% python3 -q
>>> import numpy as np
>>> import numpy.linalg as la
>>> np.set_printoptions(precision=4, suppress=True, linewidth=120, legacy="1.25")
>>> mat = np.loadtxt("test0.csv", delimiter=",")
>>> print(mat)
[[-5.619   2.143  -6.6649 -4.406 ]
 [-3.7776 -1.8369  3.0111 -8.5609]
 [ 2.6168  7.2831 -1.8822  6.047 ]
 [-7.665   3.9375  2.5754 -4.3717]
 [ 2.2084  1.503  -3.3453  9.0373]
 [-4.0958  6.7673 -5.9601 -1.3801]
 [-7.9155 -2.8869  4.9883 -2.0316]
 [ 1.1778 -1.5516  6.3342 -7.4888]
 [ 1.2341  5.8373 -0.7846 -7.9867]
 [ 4.7659 -7.3543  3.0249  3.7483]
 [ 3.4309 -6.4956 -6.7837 -0.1295]
 [ 5.2474 -3.0626 -7.3526  3.004 ]
 [ 1.8611  1.4404  5.0619 -8.2969]
 [ 0.1971  4.8619  8.2763 -2.7976]
 [-6.5917 -6.2973  0.0927  4.109 ]
 [ 1.0421  5.5473  4.4236 -6.9695]
 [ 1.9234  7.4048 -0.6422  6.4075]
 [-6.6977  5.6002 -3.3271  3.5649]
 [-2.5585  2.3217 -1.1988 -9.3073]
 [-5.1066  5.9837 -2.6475  5.5775]
 [-0.1076  2.0046 -0.8092 -9.7629]]
>>> P = mat @ la.solve(mat.T @ mat, mat.T)
>>> print(np.round(la.eigvalsh(P), 4) + 0)
[0. 0. 0. 0. 0. 0. 0. 0. 0. 0. 0. 0. 0. 0. 0. 0. 0. 1. 1. 1. 1.]
>>> print(np.allclose(P @ P, P))
True
>>> print(la.matrix_rank(np.eye(21) - P))
17
>>> W2 = mat[[0, 13]].astype(float)
>>> for _ in range(6):
...     z = la.norm(mat[:, None] - W2, axis=-1).argmin(axis=1)
...     W2 = np.array([mat[z == j].mean(axis=0) for j in range(2)])
... 
>>> print(z)
[0 1 0 1 0 0 1 1 1 0 0 0 1 1 0 1 0 0 1 0 1]
>>> print(np.bincount(z))
[11 10]
>>> print(W2)
[[-0.7198  1.225  -3.2262  3.2345]
 [-1.6512  1.9675  3.1878 -6.7574]]
>>> print(np.round(la.norm(mat, 1), 4), round(la.norm(mat, np.inf), 4))
114.985 19.3153
>>> print(round(float(la.norm(mat) ** 2 / la.norm(mat, 2) ** 2), 4))
2.3113
>>> print(round(float(la.norm(mat[7], 1)), 4), round(la.norm(mat[7], np.inf), 4))
16.5524 7.4888
>>> print(round(float(la.norm(mat[7] - mat[19])), 4))
18.646
>>> print(la.norm(mat, axis=1).argmax())
15
>>> feats = np.loadtxt("mat.csv", delimiter=",")
>>> print(feats)
[[-2.  8.  1.]
 [ 0. -1. -5.]
 [ 0.  0.  2.]]
>>> r0 = np.array([2, 1, 2])
>>> Y = feats + np.outer(r0, np.eye(3)[1])
>>> print(round(la.det(Y) / la.det(feats), 4), np.round(1 + la.solve(feats, r0)[1], 4))
-5.0 -5.0
>>> print(la.matrix_rank(Y - feats))
1
>>> print(Y)
[[-2. 10.  1.]
 [ 0.  0. -5.]
 [ 0.  2.  2.]]
>>> print(la.matrix_rank(feats - feats[0, 0] * np.eye(3)))
2
>>> print(np.sort(la.eigvals(feats)))
[-2. -1.  2.]
>>> print(feats @ feats)
[[  4. -24. -40.]
 [  0.   1.  -5.]
 [  0.   0.   4.]]
>>> print([int(la.matrix_rank(la.matrix_power(feats, p))) for p in range(1, 4)])
[3, 3, 3]
>>> M = np.array([[4, 2, 0], [0, 0, 0], [-4, -2, 0], [-4, -2, 0], [-4, -2, 0]])
>>> rank = la.matrix_rank(M)
>>> print(rank)
1
>>> N = la.svd(M)[2][rank:].T
>>> print([int(la.matrix_rank(M[:, :j + 1])) for j in range(3)])
[1, 1, 1]
>>> print([int(la.matrix_rank(M[:i])) for i in range(1, len(M) + 1)])
[1, 1, 1, 1, 1]
>>> print(la.matrix_rank(M.T @ M), la.matrix_rank(M @ M.T))
1 1
>>> print(np.allclose(M @ N, 0))
True
>>> print([int(la.matrix_rank(np.delete(M, i, axis=0))) for i in range(5)])
[1, 1, 1, 1, 1]
>>> print(np.round(M @ N, 4) + 0)
[[0. 0.]
 [0. 0.]
 [0. 0.]
 [0. 0.]
 [0. 0.]]
>>> print([round(float(x), 4) for x in la.svd(M, compute_uv=False)[:3]])
[8.9443, 0.0, 0.0]
>>> print(la.cond(M) > 100)
True
>>> print(np.argsort(-la.norm(M, axis=0).round(6), kind="stable")[:3])
[0 1 2]
>>> vec = np.array([-2, -2, 0])
>>> print(M @ vec)
[-12   0  12  12  12]
>>> print(M @ np.eye(3)[2])
[0. 0. 0. 0. 0.]
>>> print((M * vec).sum(axis=1))
[-12   0  12  12  12]
>>> print(la.norm(M @ vec) <= la.norm(M, 2) * la.norm(vec) + 1e-9)
True
>>> print(np.allclose(M[:-1].T @ la.lstsq(M[:-1].T, M[-1])[0], M[-1]))
True
>>> print(np.round(np.trace(la.pinv(M) @ M), 4))
1.0
>>> print(np.abs(np.diag(la.qr(M)[1])) > 1e-9)
[ True False False]
>>> print(M @ la.pinv(M) @ M)
[[ 4.  2.  0.]
 [ 0.  0.  0.]
 [-4. -2.  0.]
 [-4. -2.  0.]
 [-4. -2.  0.]]
>>> U, sig, Vh = la.svd(M)
>>> V = Vh[:(sig > 1e-8).sum()]
>>> rng = np.random.default_rng(1378)
>>> vec = M[0] + 3 * M[3] + rng.integers(2) * np.eye(3)[0]
>>> print(vec)
[-8. -4.  0.]
>>> print(la.matrix_rank(np.vstack([M, vec])))
1
>>> print(np.allclose(V.T @ V @ vec, vec))
True
>>> print(np.diag(V.T @ V))
[0.8 0.2 0. ]
>>> X = np.loadtxt("a.csv", delimiter=",")
>>> print(X)
[[14.1213 -2.6781 -7.6555  8.6291 -9.36  ]
 [13.8171 -2.6339 -7.5205  8.5137 -9.1612]
 [13.0069 -2.515  -7.1602  8.2017 -8.6337]
 [ 6.1334 -1.4037 -4.0325  5.1769 -4.2919]
 [ 5.3572 -1.2616 -3.6634  4.7696 -3.8189]
 [ 4.0995 -1.0198 -3.0496  4.0594 -3.0597]
 [ 2.0063 -0.5713 -1.9435  2.6543 -1.804 ]
 [ 1.0881 -0.3431 -1.3724  1.8576 -1.2303]
 [ 1.0528 -0.3337 -1.348   1.8226 -1.2071]
 [ 0.524  -0.1834 -0.9351  1.2234 -0.8303]
 [ 0.1049 -0.0434 -0.4257  0.5035 -0.3914]
 [ 0.0004 -0.0002 -0.0294  0.0299 -0.0292]
 [ 0.0058 -0.0031  0.1109 -0.1046  0.1141]
 [ 0.0197 -0.011   0.2108 -0.1877  0.223 ]
 [ 0.0547 -0.0335  0.3721 -0.299   0.4117]
 [ 0.133  -0.0965  0.6513 -0.4283  0.7778]
 [ 0.2961 -0.4305  1.5946 -0.4513  2.3076]
 [-0.1419 -1.1296  3.3261  0.1335  5.6562]
 [-0.7887 -1.5667  4.4645  0.6301  7.9923]
 [-0.9347 -1.6477  4.6823  0.7282  8.4451]
 [-1.5738 -1.9626  5.5515  1.1234 10.2637]
 [-2.632  -2.3985  6.8119  1.6995 12.9248]]
>>> t3 = np.stack([X, 5 * X, X[::-1]])
>>> print(t3.shape)
(3, 22, 5)
>>> print(la.norm(t3, axis=(1, 2)))
[ 45.7391 228.6957  45.7391]
>>> print((t3 @ X.T).shape)
(3, 22, 22)
>>> print(la.matrix_rank(t3.reshape(3, -1)))
2
>>> print(la.matrix_rank(X, rtol=0.1))
2
>>> print(la.cond(X) > 100)
True
>>> print([round(float(x), 4) for x in la.svd(X, compute_uv=False)[:3]])
[41.7292, 18.415, 3.4099]
>>> data = np.array([[1, 1, 1, 3, 0], [1, 1, 3, 2, 2], [3, 1, 3, 0, 0], [3, 2, 3, 3, 1]])
>>> print(data)
[[1 1 1 3 0]
 [1 1 3 2 2]
 [3 1 3 0 0]
 [3 2 3 3 1]]
>>> U, sig, Vh = la.svd(data, full_matrices=False)
>>> print(np.abs(Vh[0]))
[0.5002 0.3139 0.616  0.4828 0.1967]
>>> print(np.round(Vh @ Vh.T, 4) + 0)
[[1. 0. 0. 0.]
 [0. 1. 0. 0.]
 [0. 0. 1. 0.]
 [0. 0. 0. 1.]]
>>> print(np.abs(U[:, 0]).round(6).argmax())
3
>>> print((sig > 1e-8).sum())
4
>>> Y = np.array([[-2, 3, 3], [-3, -2, 1]])
>>> W2 = np.kron(Y, data)
>>> print(W2)
[[-2 -2 -2 -6  0  3  3  3  9  0  3  3  3  9  0]
 [-2 -2 -6 -4 -4  3  3  9  6  6  3  3  9  6  6]
 [-6 -2 -6  0  0  9  3  9  0  0  9  3  9  0  0]
 [-6 -4 -6 -6 -2  9  6  9  9  3  9  6  9  9  3]
 [-3 -3 -3 -9  0 -2 -2 -2 -6  0  1  1  1  3  0]
 [-3 -3 -9 -6 -6 -2 -2 -6 -4 -4  1  1  3  2  2]
 [-9 -3 -9  0  0 -6 -2 -6  0  0  3  1  3  0  0]
 [-9 -6 -9 -9 -3 -6 -4 -6 -6 -2  3  2  3  3  1]]
>>> print(round(la.norm(W2, 2), 4), round(float(la.norm(Y, 2) * la.norm(data, 2)), 4))
39.9731 39.9731
>>> print(W2.shape)
(8, 15)
>>> np.zeros(8, 15)
Traceback (most recent call last):
  File "<python-input-82>", line 1, in <module>
    np.zeros(8, 15)
    ~~~~~~~~^^^^^^^
TypeError: Cannot interpret '15' as a data type
>>> print(round(float(la.norm(W2)), 4))
54.3323
>>> print(W2.sum(axis=1))
[ 24  36  28  48 -24 -36 -28 -48]
>>> K = np.tril(np.array([[1, 2], [3, 1]]), -1) + np.eye(2, dtype=int)
>>> print(K)
[[1 0]
 [3 1]]
>>> # column 0 dominates
>>> Y = la.inv(K)
>>> print((np.abs(Y) > 1e-9).astype(int))
[[1 0]
 [1 1]]
>>> print(la.det(K) * Y)
[[ 1.  0.]
 [-3.  1.]]
>>> print(la.inv(Y))
[[ 1. -0.]
 [ 3.  1.]]
>>> print(K @ Y)
[[1. 0.]
 [0. 1.]]
>>> print(Y)
[[ 1.  0.]
 [-3.  1.]]
>>> gram = Y.T @ Y
>>> print(la.matrix_rank(gram))
2
>>> print(gram)
[[10. -3.]
 [-3.  1.]]
>>> print(np.trace(gram), (Y ** 2).sum())
11.0 11.0
>>> print(np.diag(gram))
[10.  1.]
>>> A = np.loadtxt("w.csv", delimiter=",")
>>> print(A)
[[ 12.525    0.9505  15.9175]
 [  6.0901   0.612    9.9271]
 [ 10.2164  -1.2606  14.4029]
 [  5.304    0.4403   8.7989]
 [ 11.4185   0.2368  17.4726]
 [ 11.4608   0.4322  17.0202]
 [ 34.0059   5.5181 -29.5026]
 [ 11.1615   1.0982  15.0744]
 [ 32.0442   3.2303 -27.3223]
 [  5.2004  -0.7688   9.9954]
 [ 10.7289  -1.4388  15.2055]
 [  8.5669  -1.6159  15.8229]
 [  4.9042   0.6851   9.9422]
 [  9.9782  -3.1326  16.4132]
 [ 32.5086   4.4904 -28.3866]
 [  5.7122   0.6275   8.2985]
 [ 33.7903   5.4151 -27.5379]
 [  6.5175  -0.04     8.8435]
 [  6.6631  -0.2659  10.3233]
 [ 32.6918   3.2233 -27.6315]
 [  6.1132   0.7198  11.5286]
 [ 32.5496   3.7975 -28.5443]]
>>> U, sig, Vh = la.svd(A, full_matrices=False)
>>> print(np.abs(U[:, 0]).round(6).argmax())
6
>>> print(np.allclose(U * sig @ Vh, A))
True
>>> print(np.round(U.T @ U, 4) + 0)
[[1. 0. 0.]
 [0. 1. 0.]
 [0. 0. 1.]]
>>> print(np.round(U.T @ A @ Vh.T, 4) + 0)
[[107.1949   0.       0.    ]
 [  0.      62.4126   0.    ]
 [  0.       0.       4.8606]]
>>> print(np.round(Vh @ Vh.T, 4) + 0)
[[1. 0. 0.]
 [0. 1. 0.]
 [0. 0. 1.]]
>>> print(la.cond(A) > 100)
False
>>> print(np.round(la.norm(A, 2) / la.norm(A), 4))
0.8635
>>> print(np.argsort(-la.norm(A, axis=0).round(6), kind="stable")[:3])
[0 2 1]
>>> print(round(np.log10(la.cond(A))))
1
>>> print(la.matrix_rank(A, rtol=0.1))
2
>>> print([round(float(x), 4) for x in la.svd(A, compute_uv=False)[:3]])
[107.1949, 62.4126, 4.8606]
>>> t3 = np.stack([K, 4 * K, K[::-1]])
>>> print(t3.sum(axis=0))
[[ 8  1]
 [16  5]]
>>> print(la.matrix_rank(t3.reshape(3, -1)))
2
>>> print(t3.shape)
(3, 2, 2)
>>> print(la.det(t3))
[ 1. 16. -1.]
>>> cen = A - A.mean(axis=0)
>>> V = la.svd(cen)[2][:2]
>>> Y = cen - cen @ V.T @ V
>>> print(la.norm(Y, axis=1).round(6).argmax())
13
>>> F = np.load("arr.npy")
>>> print(F)
[[0 1 0 0 0]
 [1 0 1 1 1]
 [0 1 0 0 1]
 [0 1 0 0 0]
 [0 1 1 0 0]]
>>> # symmetric, so the eigenvalues are real
>>> print(F @ F)
[[1 0 1 1 1]
 [0 4 1 0 1]
 [1 1 2 1 1]
 [1 0 1 1 1]
 [1 1 1 1 2]]
>>> print(F.sum(axis=0))
[1 4 2 1 2]
>>> print(np.argwhere(np.triu(F)))
[[0 1]
 [1 2]
 [1 3]
 [1 4]
 [2 4]]
>>> low = np.diag(F.sum(axis=1)) - F
>>> print(low @ np.ones(5))
[0. 0. 0. 0. 0.]
>>> print((la.eigvalsh(low) < 1e-8).sum())
1
>>> print(low)
[[ 1 -1  0  0  0]
 [-1  4 -1 -1 -1]
 [ 0 -1  2  0 -1]
 [ 0 -1  0  1  0]
 [ 0 -1 -1  0  2]]
